$ ipython --no-banner

In [1]: import numpy as np

In [2]: np.set_printoptions(precision=2, suppress=True, linewidth=200, floatmode="fixed")

In [3]: W0 = np.load("block6.npy")

In [4]: W0
Out[4]: 
array([[ 1.36, -2.88,  0.07,  2.76,  2.69],
       [-1.04,  0.77, -1.01,  3.63,  3.02],
       [-0.85, -0.79,  2.23, -0.69, -4.27],
       [ 0.03, -1.60, -0.62, -3.31, -3.33],
       [ 3.12, -0.16,  3.34, -0.38,  1.98],
       [-0.47,  3.20,  3.12,  0.84, -2.02],
       [-3.14, -1.63,  1.97, -1.88, -2.25],
       [-0.37, -1.58, -4.00,  0.15, -2.53],
       [-2.91,  0.98, -3.38, -1.17,  1.66],
       [ 1.71,  3.31,  1.27,  2.17,  2.19],
       [-4.14,  1.12,  1.17,  2.30,  0.00],
       [ 1.78, -0.67, -2.05,  3.77,  1.72],
       [-2.29,  1.89, -1.92, -2.87,  2.07],
       [ 0.60,  1.60, -3.69, -1.43,  2.53],
       [-3.93, -1.22, -0.33,  2.63,  1.04],
       [ 2.01,  0.18, -2.01,  1.99, -3.60],
       [-2.40, -3.38, -0.83,  2.59,  0.67],
       [-3.42,  2.04, -1.64, -2.42,  0.76],
       [-2.53, -2.85, -0.90,  2.55,  1.77],
       [-0.88,  1.68,  2.68, -0.55, -3.73]])

In [5]: cen = W0 - W0.mean(axis=0)

In [6]: Uu, s, vt = np.linalg.svd(cen, full_matrices=False)

In [7]: print(np.round(cen.mean(axis=0), 2) + 0)
[0.00 0.00 0.00 0.00 0.00]

In [8]: print(np.round((s ** 2).sum() ** 2 / (s ** 4).sum(), 2))
4.33

In [9]: s ** 2 / (s ** 2).sum()
Out[9]: array([0.33, 0.23, 0.19, 0.16, 0.09])

In [10]: np.linalg.matrix_rank(cen)
Out[10]: np.int64(5)

In [11]: print(np.round(np.linalg.norm(W0) ** 2 / np.linalg.norm(W0, 2) ** 2, 2))
3.15

In [12]: print(np.linalg.norm(W0, axis=1))
[5.00 5.00 5.00 5.00 5.00 5.00 5.00 5.01 5.00 5.00 5.01 5.00 5.00 5.00 5.00 5.00 5.00 5.00 5.00 5.00]

In [13]: np.linalg.norm(W0, axis=0)
Out[13]: array([10.25,  8.68,  9.93, 10.14, 10.88])

In [14]: round(np.linalg.norm(W0[13] - W0[5]), 2)
Out[14]: np.float64(8.71)

In [15]: round(float(W0[13] @ W0[5]), 2)
Out[15]: -12.99

In [16]: np.linalg.norm(W0, axis=1).argmax()
Out[16]: np.int64(7)

In [17]: np.round(np.linalg.norm(W0[13], 1), 2), np.round(np.linalg.norm(W0[13], np.inf), 2)
Out[17]: (np.float64(9.85), np.float64(3.69))

In [18]: A = np.load("arr.npy")

In [19]: print(A)
[[-0.70  3.00 -3.00  1.00]
 [-2.00  0.30  0.00 -3.00]
 [ 2.00  2.00  3.30  0.00]
 [-1.00  3.00 -3.00  1.30]]

In [20]: proj = np.triu(np.array([[9, 6, 4, 9], [8, 2, 2, 5], [7, 3, 3, 5], [0, 8, 0, 2]]), 1) + np.eye(4)

In [21]: M2 = proj @ A @ np.linalg.inv(proj)

In [22]: np.round(proj @ A - A @ proj, 2) + 0
Out[22]: 
array([[-13.00,  41.00, -17.00,   0.00],
       [ -1.00,  31.00,  -1.00,  23.00],
       [ -5.00,   3.00, -27.00, -38.00],
       [  0.00,   6.00,  -2.00,   9.00]])

In [23]: np.linalg.matrix_rank(M2)
Out[23]: np.int64(4)

In [24]: round(np.linalg.det(M2), 2)
Out[24]: np.float64(24.48)

In [25]: def softmax(z):
    ...:     e = np.exp(z - z.max(axis=-1, keepdims=True))
    ...:     return e / e.sum(axis=-1, keepdims=True)
    ...: 

In [26]: softmax(W0).sum(axis=1)
Out[26]: array([1.00, 1.00, 1.00, 1.00, 1.00, 1.00, 1.00, 1.00, 1.00, 1.00, 1.00, 1.00, 1.00, 1.00, 1.00, 1.00, 1.00, 1.00, 1.00, 1.00])

In [27]: scores = W0 @ W0.T / np.sqrt(5)

In [28]: softmax(scores).round(6).argmax(axis=1)
Out[28]: array([ 0,  1,  2,  3,  4,  5,  6,  7,  8,  9, 10, 11, 12, 13, 14, 15, 16, 17, 18, 19])

In [29]: softmax(scores)[12] @ W0
Out[29]: array([-2.61,  1.80, -2.09, -2.48,  1.67])

In [30]: mat = np.array([[0, 1, 1], [1, 0, 1], [1, 1, 0]])

In [31]: r0, g = mat[1], mat[0]

In [32]: r0 @ g
Out[32]: np.int64(1)

In [33]: pr = (r0 @ g) / (r0 @ r0) * r0

In [34]: g - pr
Out[34]: array([-0.50,  1.00,  0.50])

In [35]: rng = np.random.default_rng(331)

In [36]: arr = np.eye(3, dtype=int)[rng.permutation(3)] * np.array([-3, 0, 3])

In [37]: arr
Out[37]: 
array([[ 0,  0,  3],
       [-3,  0,  0],
       [ 0,  0,  0]])

In [38]: Uu, s, vt = np.linalg.svd(arr)

In [39]: V = vt[:(s > 1e-8).sum()]

In [40]: x0 = arr[0] + -3 * arr[1] + rng.integers(2) * np.eye(3)[2]

In [41]: print(x0)
[9.00 0.00 4.00]

In [42]: round(float(np.linalg.norm(x0 - V.T @ V @ x0)), 2)
Out[42]: 0.0

In [43]: V.T @ V
Out[43]: 
array([[1.00, 0.00, 0.00],
       [0.00, 0.00, 0.00],
       [0.00, 0.00, 1.00]])

In [44]: print(np.allclose(V.T @ V @ x0, x0))
True
